In [1]: import numpy as np

In [2]: np.set_printoptions(precision=2, suppress=True, linewidth=200)

In [3]: u = np.array([-3, -4, 3, 4, -5])

In [4]: m1 = -2 * np.eye(5) + np.outer(u, u)

In [5]: print(m1)
[[  7.  12.  -9. -12.  15.]
 [ 12.  14. -12. -16.  20.]
 [ -9. -12.   7.  12. -15.]
 [-12. -16.  12.  14. -20.]
 [ 15.  20. -15. -20.  23.]]

In [6]: print(np.linalg.cond(m1) > 100)
False

In [7]: print(round(float(np.linalg.norm(m1, 2) / np.linalg.norm(m1)), 2))
1.0

In [8]: print(np.linalg.matrix_rank(m1, rtol=0.1))
1

In [9]: print([round(float(x), 2) for x in np.linalg.svd(m1, compute_uv=False)[:3]])
[73.0, 2.0, 2.0]

In [10]: print(np.abs(np.linalg.svd(m1)[2][-1]))
[0.94 0.17 0.13 0.17 0.21]

In [11]: mat = np.load("m.npy")

In [12]: print(mat)
[[ 0.04  3.31  0.76]
 [ 0.01  0.94  0.19]
 [ 0.05 -8.28 -2.06]
 [-0.14  2.27  0.5 ]
 [-0.2   4.49  1.13]
 [-0.07  4.09  1.13]
 [ 0.14  0.59  0.04]
 [ 0.06 -4.09 -0.91]
 [-0.02 -2.13 -0.64]
 [ 0.11  0.66  0.12]
 [-0.14  0.45  0.15]]

In [13]: # column 1 dominates

In [14]: Xs = mat - mat.mean(axis=0)

In [15]: vecs = np.linalg.svd(Xs)[2][:1]

In [16]: A2 = Xs - Xs @ vecs.T @ vecs

In [17]: print(np.round(np.diag(vecs.T @ vecs), 2) + 0)
[0.   0.94 0.06]

In [18]: print(np.linalg.norm(A2, axis=1).round(6).argmax())
6

In [19]: print(round(float(np.linalg.norm(A2) / np.linalg.norm(Xs)), 2))
0.03

In [20]: C = mat[[2, 3]].astype(float)

In [21]: for _ in range(5):
    ...:     z = np.linalg.norm(mat[:, None] - C, axis=-1).argmin(axis=1)
    ...:     C = np.array([mat[z == j].mean(axis=0) for j in range(2)])
    ...: 

In [22]: print(z)
[1 1 0 1 1 1 1 0 1 1 1]

In [23]: print(np.abs(C[1] - C[0]).argmax())
1

In [24]: print(C)
[[ 0.06 -6.18 -1.49]
 [-0.03  1.63  0.38]]

In [25]: M = np.loadtxt("dump.csv", delimiter=",")

In [26]: print(M)
[[-2.  5. -5.  3.]
 [ 4.  4.  1.  3.]
 [-3.  3.  1.  2.]
 [ 0.  0.  0. -2.]]

In [27]: print(M.ravel(order="F"))
[-2.  4. -3.  0.  5.  4.  3.  0. -5.  1.  1.  0.  3.  3.  2. -2.]

In [28]: print(M.reshape(-1, 2))
[[-2.  5.]
 [-5.  3.]
 [ 4.  4.]
 [ 1.  3.]
 [-3.  3.]
 [ 1.  2.]
 [ 0.  0.]
 [ 0. -2.]]

In [29]: blk = M.reshape(4, 2, -1)

In [30]: print(np.swapaxes(blk, 1, 2)[1])
[[4. 1.]
 [4. 3.]]

In [31]: print(np.einsum("ihd,ihd->ih", blk, blk))
[[29. 34.]
 [32. 10.]
 [18.  5.]
 [ 0.  4.]]
